$ ipython --no-banner

In [1]: import numpy as np

In [2]: import numpy.linalg as la

In [3]: np.set_printoptions(suppress=True, linewidth=120)

In [4]: K = np.load("block4.npy")

In [5]: K.round(2)
Out[5]: 
array([[ 0.33, -0.67, -0.67],
       [-0.67,  0.33, -0.67],
       [-0.67, -0.67,  0.33]])

In [6]: vec = np.array([2, 0, 5])

In [7]: round(la.det(K), 2)
Out[7]: np.float64(-1.0)

In [8]: round(float(la.norm(vec)), 2), np.round(la.norm(K @ vec), 2)
Out[8]: (5.39, np.float64(5.39))

In [9]: [p for p in range(1, 25) if np.allclose(la.matrix_power(K, p), np.eye(3))]
Out[9]: [2, 4, 6, 8, 10, 12, 14, 16, 18, 20, 22, 24]

In [10]: np.round(la.inv(K), 2)
Out[10]: 
array([[ 0.33, -0.67, -0.67],
       [-0.67,  0.33, -0.67],
       [-0.67, -0.67,  0.33]])

In [11]: np.all(la.eigvalsh(K) > 0)
Out[11]: np.False_

In [12]: print(round(la.eigvalsh(K).min(), 2))
-1.0

In [13]: X = np.loadtxt("w.csv", delimiter=",")

In [14]: X
Out[14]: 
array([[ 2.,  3., -2., -2.],
       [ 0.,  3.,  3.,  3.],
       [ 0., -3.,  0.,  0.],
       [ 0.,  0.,  1., -2.]])

In [15]: Q = X.astype(float).copy()

In [16]: for j in range(4):
    ...:     Q[:, j] -= Q[:, :j] @ (Q[:, :j].T @ Q[:, j])
    ...:     Q[:, j] /= la.norm(Q[:, j])
    ...: 

In [17]: np.round(Q.T @ X, 2) + 0
Out[17]: 
array([[ 2.  ,  3.  , -2.  , -2.  ],
       [ 0.  ,  4.24,  2.12,  2.12],
       [ 0.  ,  0.  ,  2.35,  1.07],
       [ 0.  ,  0.  ,  0.  ,  2.71]])

In [18]: np.round(Q.T @ Q, 2) + 0
Out[18]: 
array([[1., 0., 0., 0.],
       [0., 1., 0., 0.],
       [0., 0., 1., 0.],
       [0., 0., 0., 1.]])

In [19]: Q.round(2)
Out[19]: 
array([[ 1.  ,  0.  ,  0.  ,  0.  ],
       [ 0.  ,  0.71,  0.64,  0.3 ],
       [ 0.  , -0.71,  0.64,  0.3 ],
       [ 0.  ,  0.  ,  0.43, -0.9 ]])
